In [1]: import numpy as np

In [2]: np.set_printoptions(precision=2, suppress=True, linewidth=120, legacy="1.25")

In [3]: def rnd(a):
   ...:     return np.round(a, 2) + 0
   ...: 

In [4]: K = np.load("out6.npy")

In [5]: K
Out[5]: 
array([[ 0.98,  0.02],
       [-2.99,  0.08],
       [-2.04, -0.06],
       [ 2.08, -0.04],
       [-0.88, -0.11]])

In [6]: O, Rm = np.linalg.qr(K)

In [7]: np.allclose(Rm.T @ Rm, K.T @ K)
Out[7]: True

In [8]: O.shape, Rm.shape
Out[8]: ((5, 2), (2, 2))

In [9]: rnd(O @ Rm)
Out[9]: 
array([[ 0.98,  0.02],
       [-2.99,  0.08],
       [-2.04, -0.06],
       [ 2.08, -0.04],
       [-0.88, -0.11]])

In [10]: rnd(np.abs(np.diag(Rm)))
Out[10]: array([4.38, 0.15])

In [11]: rnd(O)
Out[11]: 
array([[-0.22, -0.16],
       [ 0.68, -0.43],
       [ 0.47,  0.45],
       [-0.48,  0.2 ],
       [ 0.2 ,  0.74]])

In [12]: rnd(O.T @ O)
Out[12]: 
array([[1., 0.],
       [0., 1.]])

In [13]: rnd(np.trace(O @ O.T))
Out[13]: 2.0

In [14]: J = np.loadtxt("block0.csv", delimiter=",")

In [15]: J
Out[15]: 
array([[4., 3., 3.],
       [3., 4., 3.],
       [3., 3., 4.]])

In [16]: O, V = np.linalg.qr(K[:, :1])[0], np.linalg.qr(K[:, 1:])[0]

In [17]: sigma = np.linalg.svd(O.T @ V, compute_uv=False)

In [18]: rnd(np.linalg.norm(O @ O.T - V @ V.T, 2))
Out[18]: 0.99

In [19]: (J @ J)[0]
Out[19]: array([34., 33., 33.])

In [20]: np.fft.fft(J[0])
Out[20]: array([10.+0.j,  1.+0.j,  1.+0.j])

In [21]: J @ np.ones(3)
Out[21]: array([10., 10., 10.])

In [22]: J @ (-1.0) ** np.arange(3)
Out[22]: array([4., 2., 4.])

In [23]: np.sort(np.abs(np.fft.fft(J[0]))), rnd(np.sort(np.linalg.svd(J, compute_uv=False)))
Out[23]: (array([ 1.,  1., 10.]), array([ 1.,  1., 10.]))

In [24]: left, sigma, vt = np.linalg.svd(J, full_matrices=False)

In [25]: (sigma > 1e-8).sum()
Out[25]: 3

In [26]: rnd(left.T @ J @ vt.T)
Out[26]: 
array([[10.,  0.,  0.],
       [ 0.,  1.,  0.],
       [ 0.,  0.,  1.]])

In [27]: rnd(left.T @ left)
Out[27]: 
array([[1., 0., 0.],
       [0., 1., 0.],
       [0., 0., 1.]])

In [28]: rnd(sigma / sigma[0])
Out[28]: array([1. , 0.1, 0.1])

In [29]: rnd(vt @ vt.T)
Out[29]: 
array([[1., 0., 0.],
       [0., 1., 0.],
       [0., 0., 1.]])

In [30]: rnd(sigma)
Out[30]: array([10.,  1.,  1.])

In [31]: left.shape, sigma.shape, vt.shape
Out[31]: ((3, 3), (3,), (3, 3))

In [32]: rnd(np.abs(vt[0]))
Out[32]: array([0.58, 0.58, 0.58])

In [33]: np.allclose(left * sigma @ vt, J)
Out[33]: True
